% ipython --no-banner

In [1]: import numpy as np

In [2]: np.set_printoptions(precision=2, suppress=True, linewidth=100, floatmode="fixed")

In [3]: X = np.load("dump.npy")

In [4]: X
Out[4]: 
array([[ 0,  0,  0,  0,  0,  0,  0, 16,  0],
       [ 0,  0,  0,  6, 24,  0,  0,  0,  0],
       [ 0,  0,  9,  0,  0, 30,  0,  0,  3],
       [18,  0,  0, 20,  1,  0,  6, 19,  7],
       [ 0,  0,  0,  0,  0,  0,  0, 14,  0],
       [ 0,  2,  0,  0,  0, 10,  0,  0,  1],
       [ 0,  0, 33,  0, 21, 55,  0,  0,  0],
       [22,  2,  0,  0,  0,  0,  8, 48, 13],
       [13,  0,  0, 16,  0,  0,  0, 15,  0],
       [13,  0,  0,  0,  0,  0,  0, 41,  0],
       [13,  2,  0,  0,  0,  0,  5, 30,  7],
       [ 0,  1,  0,  0, 18,  0,  0,  0,  0],
       [ 0,  0, 40, 13, 28, 62,  0,  0,  0],
       [ 0,  0,  0,  0,  0,  0,  1, 20, 12],
       [ 0,  5,  0,  0,  0,  0,  4, 15, 10],
       [16,  0,  0, 23,  0,  3,  2, 23,  8],
       [23, 10,  0, 16, 11,  0, 16, 22, 19],
       [ 0,  9,  0,  0,  8,  7,  0,  0,  0],
       [ 7,  3,  0,  0,  0,  0,  1, 35,  1],
       [ 0,  0,  0,  0,  0,  0,  0,  0,  0],
       [23, 16,  0,  0,  0,  0, 16, 36, 16],
       [22,  0,  0,  0,  0,  0,  5, 40,  5],
       [ 0,  0, 15,  0,  6, 30,  0,  0,  0],
       [ 4, 10,  0,  5,  3,  2, 10, 12, 18],
       [ 0,  2,  4,  0, 16, 20,  0,  0,  0],
       [26,  0,  0, 21,  0,  0,  4, 29,  2],
       [ 1,  0,  8, 22,  0, 11,  0,  5,  0],
       [ 0, 12,  0,  0, 24,  0,  0,  0,  0],
       [ 0,  0,  0,  0, 12,  6,  0,  0,  0],
       [ 0,  0,  1,  0, 18,  7,  0,  0,  0],
       [21,  0,  0, 16,  0,  0, 10, 31, 19],
       [ 0,  0, 26, 14,  5, 44,  0,  0,  0],
       [55,  4,  0, 16,  0,  0, 21, 60, 19],
       [ 0,  0,  0,  0,  0,  2,  0,  0,  0],
       [ 0,  0, 23, 17,  2, 41,  0,  0,  6],
       [ 0,  0,  5,  0,  0, 23,  0,  0,  0],
       [ 0,  0,  0,  0,  0,  0,  0, 30, 16]])

In [5]: vec = np.array([-2, -2, 1, 0, -1, 2, 0, -1, -1])

In [6]: y = X @ vec

In [7]: y
Out[7]: 
array([ -16,  -24,   66,  -63,  -14,   15,  122, -109,  -41,  -67,  -67,  -20,  136,  -32,  -35,
        -57, -118,  -12,  -56,    0, -130,  -89,   69,  -57,   24,  -83,   23,  -48,    0,   -3,
        -92,  109, -197,    4,   97,   51,  -46])

In [8]: print(np.round(np.linalg.lstsq(X, y)[0], 2) + 0)
[-2.00 -2.00  1.00  0.00 -1.00  2.00  0.00 -1.00 -1.00]

In [9]: np.linalg.solve(X, y)
LinAlgError: Last 2 dimensions of the array must be square


In [10]: rng = np.random.default_rng(20401)

In [11]: y = y + 0.3 * rng.normal(size=37)

In [12]: y
Out[12]: 
array([ -15.83,  -24.58,   66.07,  -62.73,  -13.63,   15.63,  122.18, -108.65,  -40.73,  -66.79,
        -66.71,  -20.00,  135.87,  -31.43,  -35.01,  -57.37, -118.20,  -11.56,  -55.98,   -0.11,
       -130.44,  -89.13,   68.67,  -56.97,   24.00,  -83.70,   23.26,  -47.53,    0.20,   -3.62,
        -91.85,  109.12, -197.03,    4.36,   97.02,   51.33,  -46.27])

In [13]: b, *_ = np.linalg.lstsq(X, y)

In [14]: [round(float(np.linalg.norm(np.linalg.solve(X.T @ X + lam * np.eye(9), X.T @ y))), 2) for lam in (0, 1, 10, 100)]
Out[14]: [4.0, 3.98, 3.9, 3.68]

In [15]: np.round(X.T @ (y - X @ b), 2) + 0
Out[15]: array([0.00, 0.00, 0.00, 0.00, 0.00, 0.00, 0.00, 0.00, 0.00])

In [16]: b.round()
Out[16]: array([-2.00, -2.00,  1.00, -0.00, -1.00,  2.00, -0.00, -1.00, -1.00])

In [17]: round(float(np.linalg.norm(y - X @ b)), 2)
Out[17]: 1.84

In [18]: Y = np.c_[X[:, :4] @ np.array([[0, -2, 1, -1], [-2, 1, -2, 1], [0, 1, 2, -1], [1, 2, 2, 2]]), np.array([-5, 3, -1, 3, 4, 1, -1, -2, 0, -1, 0, -1, -3, 4, 4, -4, 1, -5, 5, -4, 3, 4, 5, 3, -2, 4, 0, 1, 0, -3, -1, -2, 5, 1, 2, -5, 1])]

In [19]: print(Y)
[[  0   0   0   0  -5]
 [  6  12  12  12   3]
 [  0   9  18  -9  -1]
 [ 20   4  58  22   3]
 [  0   0   0   0   4]
 [ -4   2  -4   2   1]
 [  0  33  66 -33  -1]
 [ -4 -42  18 -20  -2]
 [ 16   6  45  19   0]
 [  0 -26  13 -13  -1]
 [ -4 -24   9 -11   0]
 [ -2   1  -2   1  -1]
 [ 13  66 106 -14  -3]
 [  0   0   0   0   4]
 [-10   5 -10   5   4]
 [ 23  14  62  30  -4]
 [ -4  -4  35  19   1]
 [-18   9 -18   9  -5]
 [ -6 -11   1  -4   5]
 [  0   0   0   0  -4]
 [-32 -30  -9  -7   3]
 [  0 -44  22 -22   4]
 [  0  15  30 -15   5]
 [-15  12  -6  16   3]
 [ -4   6   4  -2  -2]
 [ 21 -10  68  16   4]
 [ 22  50  61  35   0]
 [-24  12 -24  12   1]
 [  0   0   0   0   0]
 [  0   1   2  -1  -3]
 [ 16 -10  53  11  -1]
 [ 14  54  80   2  -2]
 [  8 -74  79 -19   5]
 [  0   0   0   0   1]
 [ 17  57  80  11   2]
 [  0   5  10  -5  -5]
 [  0   0   0   0   1]]

In [20]: np.linalg.matrix_rank(np.c_[X, Y])
Out[20]: np.int64(10)

In [21]: np.round(np.linalg.norm(Y - X @ np.linalg.lstsq(X, Y)[0], axis=0), 2) + 0
Out[21]: array([ 0.00,  0.00,  0.00,  0.00, 16.50])

In [22]: np.linalg.norm(np.linalg.qr(X)[0].T @ Y, axis=0) ** 2 / ((Y ** 2).sum(axis=0) + 1e-12)
Out[22]: array([1.00, 1.00, 1.00, 1.00, 0.20])
